% ipython --no-banner

In [1]: import numpy as np

In [2]: from numpy import linalg as LA

In [3]: np.set_printoptions(suppress=True, linewidth=160)

In [4]: def tidy(a):
   ...:     return np.round(a, 4) + 0
   ...: 

In [5]: F = np.load("mat.npy")

In [6]: F
Out[6]: 
array([[-2.6488, -3.881 ,  2.7819, -1.2252,  3.1788,  4.1554],
       [ 5.4695, -1.1966,  5.2963, -3.5965,  0.0303,  2.3455],
       [ 2.047 ,  0.0341, -0.505 , -1.7109, -2.5617,  4.7484]])

In [7]: rng = np.random.default_rng(89)

In [8]: other = F + rng.integers(-2, 3, (3, 1)) @ rng.integers(-2, 3, (1, 6))

In [9]: print(tidy(other))
[[-0.6488 -7.881   4.7819 -5.2252 -0.8212  6.1554]
 [ 5.4695 -1.1966  5.2963 -3.5965  0.0303  2.3455]
 [ 1.047   2.0341 -1.505   0.2891 -0.5617  3.7484]]

In [10]: tidy(other - F)
Out[10]: 
array([[ 2., -4.,  2., -4., -4.,  2.],
       [ 0.,  0.,  0.,  0.,  0.,  0.],
       [-1.,  2., -1.,  2.,  2., -1.]])

In [11]: F @ F
ValueError: matmul: Input operand 1 has a mismatch in its core dimension 0, with gufunc signature (n?,k),(k,m?)->(n?,m?) (size 3 is different from 6)


In [12]: C2 = F.T @ F

In [13]: tidy(np.trace(C2)), tidy((F ** 2).sum())
Out[13]: (np.float64(173.0089), np.float64(173.0089))

In [14]: T = np.stack([F, 2 * F, F[::-1]])

In [15]: LA.matrix_rank(T)
Out[15]: array([3, 3, 3])

In [16]: tidy(np.einsum("bij,cij->bc", T, T))
Out[16]: 
array([[173.0089, 346.0177,  91.2857],
       [346.0177, 692.0355, 182.5714],
       [ 91.2857, 182.5714, 173.0089]])

In [17]: print(LA.matrix_rank(T.reshape(3, -1)))
2

In [18]: (T @ F.T).shape
Out[18]: (3, 3, 3)

In [19]: tidy(LA.norm(T, axis=(1, 2)))
Out[19]: array([13.1533, 26.3066, 13.1533])

In [20]: other = F / np.sqrt((F ** 2).mean(axis=1, keepdims=True))

In [21]: LA.matrix_rank(F - F.mean(axis=1, keepdims=True))
Out[21]: np.int64(3)

In [22]: tidy(LA.norm(other, axis=1))
Out[22]: array([2.4495, 2.4495, 2.4495])

In [23]: LA.matrix_rank(other) == LA.matrix_rank(F)
Out[23]: np.True_

In [24]: J = np.loadtxt("m.csv", delimiter=",")

In [25]: J
Out[25]: 
array([[ 2., -4.,  5., -2.,  3.,  0.,  2.],
       [ 1.,  3., -5., -5.,  3.,  3.,  2.],
       [ 3.,  0.,  5.,  1., -2., -2., -2.],
       [ 1., -5., -1.,  0., -3.,  1.,  2.],
       [ 4.,  0.,  0.,  4., -3.,  5.,  2.],
       [ 0., -4.,  1.,  2., -4.,  3.,  4.],
       [ 3.,  0.,  0.,  2., -3.,  5., -2.],
       [ 3.,  3., -2.,  0., -1., -5.,  4.],
       [-4.,  5.,  2.,  1., -4., -3., -1.]])

In [26]: x = np.array([7, 2, 3, 2, 3, 4, 3])

In [27]: y = J @ x

In [28]: y
Out[28]: array([ 32.,  15.,  18.,  -5.,  53.,  11.,  30.,  10., -37.])

In [29]: tidy(LA.solve(J.T @ J, J.T @ y))
Out[29]: array([7., 2., 3., 2., 3., 4., 3.])

In [30]: y = y + 0.05 * rng.normal(size=9)

In [31]: tidy(y)
Out[31]: array([ 32.0168,  15.0258,  18.0059,  -4.9711,  52.9556,  11.0536,  29.9425,  10.0079, -36.9992])

In [32]: b, *_ = LA.lstsq(J, y)

In [33]: tidy(LA.norm(y - J @ b))
Out[33]: np.float64(0.0388)

In [34]: print(tidy(b))
[6.9954 1.9961 3.0016 1.9896 2.9948 3.9978 3.0065]

In [35]: [round(float(LA.norm(LA.solve(J.T @ J + lam * np.eye(7), J.T @ y))), 2) for lam in (0, 1, 10, 100)]
Out[35]: [9.99, 9.73, 8.17, 3.93]

In [36]: Uu, sigma = LA.svd(J)
ValueError: too many values to unpack (expected 2)


In [37]: Uu, sigma, vt = LA.svd(J, full_matrices=False)

In [38]: tidy(Uu.T @ J @ vt.T)
Out[38]: 
array([[13.3686,  0.    ,  0.    ,  0.    ,  0.    ,  0.    ,  0.    ],
       [ 0.    , 11.3266,  0.    ,  0.    ,  0.    ,  0.    ,  0.    ],
       [ 0.    ,  0.    ,  9.9629,  0.    ,  0.    ,  0.    ,  0.    ],
       [ 0.    ,  0.    ,  0.    ,  8.149 ,  0.    ,  0.    ,  0.    ],
       [ 0.    ,  0.    ,  0.    ,  0.    ,  7.0448,  0.    ,  0.    ],
       [ 0.    ,  0.    ,  0.    ,  0.    ,  0.    ,  4.2553,  0.    ],
       [ 0.    ,  0.    ,  0.    ,  0.    ,  0.    ,  0.    ,  3.2535]])

In [39]: tidy(np.abs(vt[0]))
Out[39]: array([0.3373, 0.5335, 0.2036, 0.3363, 0.3683, 0.5368, 0.1526])
